% python3 -q
>>> import numpy as np
>>> np.set_printoptions(precision=1, suppress=True, linewidth=100, sign=" ")
>>> def tidy(a):
...     return np.round(a, 1) + 0
... 
>>> rng = np.random.default_rng(119)
>>> K = rng.normal(size=(18, 3))
>>> K = 3 * K / np.linalg.norm(K, axis=1, keepdims=True)
>>> print(tidy(K))
[[-1.2  2.5 -1.2]
 [-1.9  1.2  2. ]
 [ 2.2 -0.5  2. ]
 [-3.   0.2 -0.2]
 [-1.5 -0.6 -2.5]
 [-2.3  0.1 -2. ]
 [-1.6 -2.3  1.1]
 [ 2.9 -0.4 -0.6]
 [-2.6  0.9  1.2]
 [ 0.8  1.1 -2.7]
 [ 0.2 -2.   2.2]
 [-2.9  0.6  0.2]
 [-1.8 -2.   1.3]
 [ 1.9  1.1  2. ]
 [-0.8 -2.  -2.1]
 [-0.2 -0.2  3. ]
 [-0.6  1.7  2.4]
 [-0.6  0.2 -2.9]]
>>> Ac = K - K.mean(axis=0)
>>> V = np.linalg.svd(Ac)[2][:2]
>>> B = Ac - Ac @ V.T @ V
>>> print(np.linalg.norm(B, axis=1).round(6).argmax())
0
>>> print(tidy(np.diag(V.T @ V)))
[ 1.  0.  1.]
>>> x0 = np.array([0, -3, 2])
>>> rhs = K @ x0
>>> print(tidy(np.linalg.lstsq(K, rhs)[0]))
[ 0. -3.  2.]
>>> print(tidy(np.linalg.solve(K.T @ K, K.T @ rhs)))
[ 0. -3.  2.]
>>> print(tidy(rhs))
[-9.9  0.3  5.6 -1.  -3.3 -4.3  9.  -0.1 -0.4 -8.7 10.5 -1.3  8.5  0.9  1.8  6.6 -0.3 -6.6]
>>> rhs = rhs + 0.3 * rng.normal(size=18)
>>> print(tidy(rhs))
[-9.7  0.3  6.  -1.1 -3.8 -4.1  9.2 -0.1 -0.6 -8.5 10.6 -1.1  8.2  1.4  1.9  6.6  0.2 -6.3]
>>> b, *_ = np.linalg.lstsq(K, rhs)
>>> print(tidy(np.linalg.norm(rhs - K @ b)))
1.1
>>> print(tidy(K.T @ (rhs - K @ b)))
[ 0.  0.  0.]
>>> q, _ = np.linalg.qr(np.array([[0.2, -1.0, -0.1], [0.7, 1.4, -0.3], [-2.1, -1.3, 0.3]]))
>>> A = q[:, :3]
>>> print(tidy(A))
[[-0.1  0.8  0.6]
 [-0.3 -0.6  0.7]
 [ 0.9 -0.1  0.3]]
>>> # keeps lengths
>>> hat = np.triu(np.array([[2, 1, 0], [4, 1, 4], [1, 1, 1]]), 1) + np.eye(3)
>>> B = hat @ A @ np.linalg.inv(hat)
>>> print(tidy(np.poly(B)))
[ 1.   0.4 -0.4 -1. ]
>>> print(tidy(B))
[[-0.4  0.6 -0.9]
 [ 3.5 -4.6 20.3]
 [ 0.9 -1.1  4.6]]
>>> print(tidy(np.linalg.det(B)))
1.0
>>> print(tidy(hat @ A - A @ hat))
[[-0.3 -0.5 -2.4]
 [ 3.8 -0.2  3.7]
 [ 0.  -0.9  0.5]]
>>> print(tidy(np.trace(B)), tidy(np.trace(A)))
-0.4 -0.4
>>> print(tidy(np.linalg.norm(B, 2) / np.linalg.norm(B)))
1.0
>>> print(tidy(np.abs(np.linalg.svd(B)[2][-1])))
[ 0.8  0.6  0. ]
>>> print(tidy(np.linalg.svd(A, compute_uv=False)))
[ 1.  1.  1.]
>>> print(tidy(A @ A.T))
[[ 1.  0.  0.]
 [ 0.  1.  0.]
 [ 0.  0.  1.]]
>>> print(tidy(np.linalg.pinv(A)))
[[-0.1 -0.3  0.9]
 [ 0.8 -0.6 -0.1]
 [ 0.6  0.7  0.3]]
>>> print(tidy(A.T @ A))
[[ 1.  0.  0.]
 [ 0.  1.  0.]
 [ 0.  0.  1.]]
>>> x0 = np.array([-2, -1, 2])
>>> rhs = A @ x0
>>> print(tidy(rhs))
[ 0.6  2.7 -1.2]
>>> print(tidy(np.linalg.solve(A, rhs + A[:, 0])))
[-1. -1.  2.]
>>> print(tidy(np.linalg.solve(A, 4 * rhs)))
[-8. -4.  8.]
>>> print(tidy(np.linalg.solve(A.T, A[0])))
[ 1.  0.  0.]
>>> E = np.loadtxt("w.csv", delimiter=",")
>>> print(E)
[[ 0.  1.  1.]
 [ 1.  0.  1.]
 [ 1.  1.  0.]]
>>> x0 = np.array([-3, 2, -5])
>>> h = np.maximum(E @ x0, 0)
>>> print(h)
[ 0.  0.  0.]
>>> print(tidy(np.tanh(E @ x0)))
[-1.  -1.  -0.8]
>>> print(np.maximum(E @ x0, 0) - np.maximum(-E @ x0, 0))
[-3. -8. -1.]
>>> x0 = np.array([-1, 3, 1])
>>> print(tidy(np.einsum("ij,j->i", A, x0)))
[ 3.  -0.8 -1. ]
>>> print(tidy(A @ np.eye(3)[0]))
[-0.1 -0.3  0.9]
>>> print(tidy(A @ np.ones(3)))
[ 1.3 -0.2  1.1]
>>> U, sig = np.linalg.svd(E)
Traceback (most recent call last):
  File "<python-input-56>", line 1, in <module>
    U, sig = np.linalg.svd(E)
    ^^^^^^
ValueError: too many values to unpack (expected 2)
>>> U, sig, VT = np.linalg.svd(E, full_matrices=False)
>>> print(tidy(U.T @ E @ VT.T))
[[ 2.  0.  0.]
 [ 0.  1.  0.]
 [ 0.  0.  1.]]
>>> print(U.shape, sig.shape, VT.shape)
(3, 3) (3,) (3, 3)
>>> print(np.abs(U[:, 0]).round(6).argmax())
0
>>> print(tidy(sig / sig[0]))
[ 1.   0.5  0.5]
>>> print(tidy(sig))
[ 2.  1.  1.]
>>> B = np.array([[6, 4, 2], [2, 6, 4], [5, 7, 0]])
>>> data = np.triu(B, 1)
>>> print(data)
[[ 0  4  2]
 [ 0  0  4]
 [ 0  0  0]]
>>> x0 = np.array([-5, 5, -5])
>>> print(tidy(np.linalg.inv(A)))
[[-0.1 -0.3  0.9]
 [ 0.8 -0.6 -0.1]
 [ 0.6  0.7  0.3]]
>>> print([p for p in range(1, 25) if np.allclose(np.linalg.matrix_power(A, p), np.eye(3))])
[]
>>> print(tidy(np.sort(np.abs(np.degrees(np.angle(np.linalg.eigvals(A)))))))
[   0.   134.6  134.6]
>>> print(tidy(np.abs(np.linalg.eigvals(A))))
[ 1.  1.  1.]
>>> U, sig, VT = np.linalg.svd(data)
>>> print(np.argmax(sig[:-1] / (sig[1:] + 1e-6)) + 1)
2
>>> print(tidy(sig))
[ 5.1  3.1  0. ]
>>> B = U[:, :2] @ np.diag(sig[:2]) @ VT[:2]
>>> print(tidy(B))
[[ 0.  4.  2.]
 [ 0.  0.  4.]
 [ 0.  0.  0.]]
>>> print(tidy(np.linalg.norm(data - B, 2)), sig[2])
0.0 0.0
>>> print(tidy(np.linalg.norm(data - B) / np.linalg.norm(data)))
0.0
>>> print(np.linalg.matrix_rank(data, rtol=0.05))
2
>>> print(np.linalg.matrix_rank(B))
2
>>> M = np.load("out6.npy")
>>> print(M)
[[ 1  1]
 [ 0  0]
 [ 0  3]
 [ 0  3]]
>>> x0 = np.array([-2, -1])
>>> rhs = M @ x0
>>> print(tidy(np.linalg.pinv(M) @ M))
[[ 1.  0.]
 [ 0.  1.]]
>>> print(rhs)
[-3  0 -3 -3]
>>> print(tidy(np.linalg.solve(M.T @ M, M.T @ rhs)))
[-2. -1.]
>>> rhs = rhs + 0.3 * rng.normal(size=4)
>>> print(tidy(rhs))
[-3.9  0.1 -3.4 -2.9]
>>> b, *_ = np.linalg.lstsq(M, rhs)
>>> print(tidy(np.linalg.norm(rhs - M @ b)))
0.4
>>> print([round(float(np.linalg.norm(np.linalg.solve(M.T @ M + lam * np.eye(2), M.T @ rhs))), 2) for lam in (0, 1, 10, 100)])
[3.01, 1.76, 0.83, 0.19]
>>> feats = np.load("block6.npy")
>>> print(feats)
[[  5   5   5]
 [ 10   5   6]
 [ 10   9   6]
 [ 15   9   6]
 [ 16  10   6]
 [ 17  10  10]
 [ 20  11  11]
 [ 21  16  15]
 [ 26  19  15]
 [ 26  19  18]
 [ 30  21  19]
 [ 34  26  22]
 [ 37  31  24]
 [ 38  32  29]
 [ 41  35  32]
 [ 42  38  32]
 [ 43  41  37]]
>>> x0 = np.array([8, 5, 6])
>>> rhs = feats @ x0
>>> print(tidy(np.linalg.pinv(feats) @ feats))
[[ 1.  0.  0.]
 [ 0.  1.  0.]
 [ 0.  0.  1.]]
>>> print(tidy(np.linalg.lstsq(feats, rhs)[0]))
[ 8.  5.  6.]
>>> print(tidy(np.linalg.solve(feats.T @ feats, feats.T @ rhs)))
[ 8.  5.  6.]
>>> print(rhs)
[  95  141  161  201  214  246  281  338  393  411  459  534  595  638  695  718  771]
>>> rhs = rhs + 0.3 * rng.normal(size=17)
>>> print(tidy(rhs))
[  94.4  141.   161.2  201.1  214.3  246.2  281.1  337.4  393.3  411.2  458.9  533.8  595.3  637.8
  694.8  718.   770.8]
>>> b, *_ = np.linalg.lstsq(feats, rhs)
>>> print(tidy(np.linalg.norm(rhs - feats @ b)))
0.9
>>> print(b.round())
[ 8.  5.  6.]
>>> f, g = feats[16], feats[14]
>>> print(f @ f)
4899
>>> print(f @ g)
4382
>>> pr = (f @ g) / (f @ f) * f
>>> print(tidy((g - pr) @ f))
0.0
>>> print(tidy(g - pr))
[ 2.5 -1.7 -1.1]
>>> print(tidy(pr))
[ 38.5  36.7  33.1]
>>> print(np.outer(f, g))
[[ 1763  1505  1376]
 [ 1681  1435  1312]
 [ 1517  1295  1184]]
>>> print(np.argsort(-np.linalg.norm(feats, axis=0).round(6), kind="stable")[:3])
[ 0  1  2]
>>> print(tidy(np.linalg.norm(feats, 2) / np.linalg.norm(feats)))
1.0
>>> print(np.linalg.matrix_rank(feats, rtol=0.1))
1
>>> print([round(float(x), 1) for x in np.linalg.svd(feats, compute_uv=False)[:3]])
[170.3, 11.5, 4.8]
>>> print(np.linalg.cond(feats) > 100)
False
>>> X = np.array([[1.0, 0.5, 0.2, 0.1],
...     [0.5, 1.0, 0.5, 0.2],
...     [0.2, 0.5, 1.0, 0.5],
...     [0.1, 0.2, 0.5, 1.0]])
>>> B = X + rng.integers(-2, 3, (4, 1)) @ rng.integers(-2, 3, (1, 4))
>>> print(B)
[[ 1.   2.5  1.2 -0.9]
 [ 0.5 -1.  -0.5  1.2]
 [ 0.2  0.5  1.   0.5]
 [ 0.1  4.2  2.5 -1. ]]
>>> print(np.linalg.matrix_rank(B - X, tol=1e-8))
1
>>> print(B - X)
[[ 0.  2.  1. -1.]
 [ 0. -2. -1.  1.]
 [ 0.  0.  0.  0.]
 [ 0.  4.  2. -2.]]
>>> print(np.abs(B - X).sum(axis=1))
[ 4.  4.  0.  8.]
>>> f, g = B[0], B[3]
>>> print(f @ g)
14.5
>>> pr = (f @ g) / (f @ f) * f
>>> print(tidy(np.outer(f, g)))
[[ 0.1  4.2  2.5 -1. ]
 [ 0.2 10.5  6.2 -2.5]
 [ 0.1  5.   3.  -1.2]
 [-0.1 -3.8 -2.2  0.9]]
>>> print(tidy((g - pr) @ f))
0.0
>>> q = X.astype(float).copy()
>>> for j in range(4):
...     q[:, j] -= q[:, :j] @ (q[:, :j].T @ q[:, j])
...     q[:, j] /= np.linalg.norm(q[:, j])
... 
>>> print(tidy(q.T @ q))
[[ 1.  0.  0.  0.]
 [ 0.  1.  0.  0.]
 [ 0.  0.  1.  0.]
 [ 0.  0.  0.  1.]]
>>> W0 = np.load("test16.npy")
>>> print(tidy(W0))
[[-0.2 -0.5 -0.7  0.5]
 [-0.5 -0.7  0.3 -0.5]
 [ 0.5 -0.2 -0.6 -0.6]
 [ 0.7 -0.6  0.4  0.3]]
>>> x0 = np.array([-3, 0, -2, -3])
>>> print(tidy(np.linalg.norm(x0)), tidy(np.linalg.norm(W0 @ x0)))
4.7 4.7
>>> print([p for p in range(1, 25) if np.allclose(np.linalg.matrix_power(W0, p), np.eye(4))])
[]
>>> print(tidy(W0.T @ (W0 @ x0)))
[-3.  0. -2. -3.]
>>> f = np.array([0, 4])
>>> print(tidy(np.correlate(W0[1], W0[0], "full")))
[-0.3  0.   0.8  0.   0.4  0.2  0.1]
>>> print(tidy(np.array([np.convolve(row, f, "same") for row in W0])))
[[ 0.  -0.9 -1.8 -2.7]
 [ 0.  -2.  -2.7  1. ]
 [ 0.   2.  -0.6 -2.3]
 [ 0.   2.6 -2.3  1.6]]
>>> print(tidy(np.cross(W0[1, :3], W0[0, :3])))
[ 0.6 -0.4  0.1]
>>> print(np.polyval(f, W0[1]))
[ 4.  4.  4.  4.]
>>> z = rng.permutation(4)
>>> print(z)
[ 1  2  3  0]
>>> B = W0[z][:, z]
>>> print(tidy(np.sort(np.abs(np.linalg.eigvals(B)))))
[ 1.  1.  1.  1.]
>>> print(tidy(B))
[[-0.7  0.3 -0.5 -0.5]
 [-0.2 -0.6 -0.6  0.5]
 [-0.6  0.4  0.3  0.7]
 [-0.5 -0.7  0.5 -0.2]]
>>> print(tidy(np.diag(B)))
[-0.7 -0.6  0.3 -0.2]
